% ipython --no-banner

In [1]: import numpy as np

In [2]: from numpy import linalg as LA

In [3]: np.set_printoptions(precision=2, suppress=True, linewidth=100)

In [4]: feats = 0.7 ** np.abs(np.subtract.outer(np.arange(2), np.arange(2)))

In [5]: feats
Out[5]: 
array([[1. , 0.7],
       [0.7, 1. ]])

In [6]: # symmetric

In [7]: out = LA.inv(feats)

In [8]: round(float(LA.slogdet(feats)[0]), 2)
Out[8]: 1.0

In [9]: round(float(LA.det(feats) * LA.det(out)), 2)
Out[9]: 1.0

In [10]: vals, evecs = LA.eig(feats)

In [11]: np.sort(LA.eigvals(LA.inv(feats)))
Out[11]: array([0.59, 3.33])

In [12]: print(vals)
[1.7 0.3]

In [13]: round(float(np.prod(vals)), 2)
Out[13]: 0.51

In [14]: vec = np.ones(2)

In [15]: for _ in range(5):
    ...:     vec = feats @ vec
    ...:     vec /= LA.norm(vec)
    ...:     print(round(vec @ feats @ vec, 2))
    ...: 
1.7
1.7
1.7
1.7
1.7

In [16]: round(float(LA.eigvalsh(feats)[-1]), 2)
Out[16]: 1.7

In [17]: vec
Out[17]: array([0.71, 0.71])

In [18]: (feats + feats.T) / 2
Out[18]: 
array([[1. , 0.7],
       [0.7, 1. ]])

In [19]: print(feats @ feats)
[[1.49 1.4 ]
 [1.4  1.49]]

In [20]: (feats - feats.T) / 2
Out[20]: 
array([[0., 0.],
       [0., 0.]])

In [21]: A = np.load("sample16.npy")

In [22]: A
Out[22]: 
array([[2, 1, 1, 0],
       [2, 0, 1, 2],
       [1, 1, 2, 1],
       [0, 2, 0, 1]])

In [23]: rng = np.random.default_rng(6049)

In [24]: out = A + rng.integers(-2, 3, (4, 1)) @ rng.integers(-2, 3, (1, 4))

In [25]: out
Out[25]: 
array([[ 2,  1,  1,  0],
       [ 6,  0, -3,  2],
       [ 3,  1,  0,  1],
       [ 2,  2, -2,  1]])

In [26]: np.abs(out - A).sum(axis=1)
Out[26]: array([0, 8, 4, 4])

In [27]: print(out - A)
[[ 0  0  0  0]
 [ 4  0 -4  0]
 [ 2  0 -2  0]
 [ 2  0 -2  0]]

In [28]: print(np.round(LA.svd(out - A, compute_uv=False), 2) + 0)
[6.93 0.   0.   0.  ]

In [29]: print(LA.matrix_rank(out - A, tol=1e-8))
1
